In [1]: import numpy as np

In [2]: np.set_printoptions(precision=2, suppress=True, linewidth=120, legacy="1.25")

In [3]: A = np.load("arr.npy")

In [4]: print(A)
[[0 0 0 0 0 0 1 0 1]
 [0 0 1 1 0 0 0 1 0]
 [0 1 0 1 0 0 0 1 0]
 [0 1 1 0 0 0 0 1 0]
 [0 0 0 0 0 1 0 0 0]
 [0 0 0 0 1 0 0 0 0]
 [1 0 0 0 0 0 0 0 1]
 [0 1 1 1 0 0 0 0 0]
 [1 0 0 0 0 0 1 0 0]]

In [5]: vec = np.array([2, 0, 3, 2, 2, 1, 0, 2, 1])

In [6]: print(A @ vec)
[1 7 4 5 1 2 3 5 2]

In [7]: print(np.einsum("ij,j->i", A, vec))
[1 7 4 5 1 2 3 5 2]

In [8]: print(np.sign((A @ vec).round(6)))
[1 1 1 1 1 1 1 1 1]

In [9]: print(A * vec)
[[0 0 0 0 0 0 0 0 1]
 [0 0 3 2 0 0 0 2 0]
 [0 0 0 2 0 0 0 2 0]
 [0 0 3 0 0 0 0 2 0]
 [0 0 0 0 0 1 0 0 0]
 [0 0 0 0 2 0 0 0 0]
 [2 0 0 0 0 0 0 0 1]
 [0 0 3 2 0 0 0 0 0]
 [2 0 0 0 0 0 0 0 0]]

In [10]: print(A @ (2 * vec))
[ 2 14  8 10  2  4  6 10  4]

In [11]: data = np.load("block2.npy")

In [12]: print(data)
[[5. 1. 1.]
 [1. 5. 1.]
 [1. 1. 5.]]

In [13]: f = np.array([4, 2, -5])

In [14]: other = data + np.outer(f, np.eye(3)[0])

In [15]: print(np.linalg.matrix_rank(np.linalg.inv(other) - np.linalg.inv(data), tol=1e-8))
1

In [16]: print(np.linalg.matrix_rank(other - data))
1

In [17]: print(other)
[[ 9.  1.  1.]
 [ 3.  5.  1.]
 [-4.  1.  5.]]

In [18]: def softmax(z):
    ...:     e = np.exp(z - z.max(axis=-1, keepdims=True))
    ...:     return e / e.sum(axis=-1, keepdims=True)
    ...: 

In [19]: print(np.round(softmax(10 * other[0]), 2) + 0)
[1. 0. 0.]

In [20]: print(np.round(softmax(other[0] + 3), 2) + 0)
[1. 0. 0.]

In [21]: print(softmax(other).sum(axis=1))
[1. 1. 1.]

In [22]: print(np.round(softmax(other[0]), 2) + 0)
[1. 0. 0.]

In [23]: S = other @ other.T / np.sqrt(3)

In [24]: print(np.round(softmax(S), 2) + 0)
[[1.   0.   0.  ]
 [0.24 0.76 0.  ]
 [0.   0.   1.  ]]

In [25]: print(np.round(softmax(S + np.triu(np.full(S.shape, -np.inf), 1)), 2) + 0)
[[1.   0.   0.  ]
 [0.24 0.76 0.  ]
 [0.   0.   1.  ]]
